% ipython --no-banner

In [1]: import numpy as np

In [2]: np.set_printoptions(precision=2, suppress=True, linewidth=140)

In [3]: A = np.load("test9.npy")

In [4]: A
Out[4]: 
array([[15,  0, 13,  0],
       [ 0,  0,  0,  0],
       [ 0,  0,  0,  0],
       [ 0,  0,  0,  4],
       [ 0,  0,  0,  0],
       [ 0,  0,  0,  0],
       [ 0,  0,  0,  0],
       [ 0,  3,  3, 11],
       [ 0,  0,  0,  1],
       [39, 15, 43, 37],
       [32,  6, 32,  8],
       [ 0,  3,  0, 13],
       [46, 24, 54, 66],
       [ 0,  0,  0,  0],
       [ 0,  0,  0,  0],
       [24,  0, 22,  0],
       [28, 18, 36, 52],
       [24,  0, 22,  0],
       [ 0,  0,  0,  0],
       [36,  9, 37, 17],
       [47, 21, 53, 55],
       [ 0,  0,  0,  0],
       [ 0,  0,  0,  0],
       [ 0,  0,  0,  0]])

In [5]: O, evecs = np.linalg.qr(A[:, :3])[0], np.linalg.qr(A[:, 3:])[0]

In [6]: s = np.linalg.svd(O.T @ evecs, compute_uv=False)

In [7]: (s > 0.9).sum()
Out[7]: np.int64(1)

In [8]: round(np.linalg.norm(O @ O.T - evecs @ evecs.T, 2), 2)
Out[8]: np.float64(1.0)

In [9]: np.degrees(np.arccos(s.clip(0, 1)))
Out[9]: array([5.81])

In [10]: t3 = np.stack([A, -3 * A, A[::-1]])

In [11]: t3.shape
Out[11]: (3, 24, 4)

In [12]: np.linalg.norm(t3, axis=(1, 2))
Out[12]: array([191.18, 573.55, 191.18])

In [13]: (t3 @ A.T).shape
Out[13]: (3, 24, 24)

In [14]: t3.sum(axis=0)
Out[14]: 
array([[ -30,    0,  -26,    0],
       [   0,    0,    0,    0],
       [   0,    0,    0,    0],
       [  47,   21,   53,   47],
       [  36,    9,   37,   17],
       [   0,    0,    0,    0],
       [  24,    0,   22,    0],
       [  28,   12,   30,   30],
       [  24,    0,   22,   -2],
       [ -78,  -30,  -86,  -74],
       [ -64,  -12,  -64,  -16],
       [  46,   18,   54,   40],
       [ -92,  -45, -108, -119],
       [  32,    6,   32,    8],
       [  39,   15,   43,   37],
       [ -48,    0,  -44,    1],
       [ -56,  -33,  -69,  -93],
       [ -48,    0,  -44,    0],
       [   0,    0,    0,    0],
       [ -72,  -18,  -74,  -34],
       [ -94,  -42, -106, -106],
       [   0,    0,    0,    0],
       [   0,    0,    0,    0],
       [  15,    0,   13,    0]])

In [15]: M = np.loadtxt("mat.csv", delimiter=",")

In [16]: M
Out[16]: 
array([[0.74, 0.44],
       [0.44, 0.26]])

In [17]: rng = np.random.default_rng(72)

In [18]: idx = rng.permutation(2)

In [19]: idx
Out[19]: array([1, 0])

In [20]: M2 = M[idx][:, idx]

In [21]: M2
Out[21]: 
array([[0.26, 0.44],
       [0.44, 0.74]])

In [22]: x0 = np.array([5, 4])

In [23]: round((x0 - M @ x0) @ (M @ x0), 2)
Out[23]: np.float64(-0.0)

In [24]: M @ x0
Out[24]: array([5.44, 3.26])
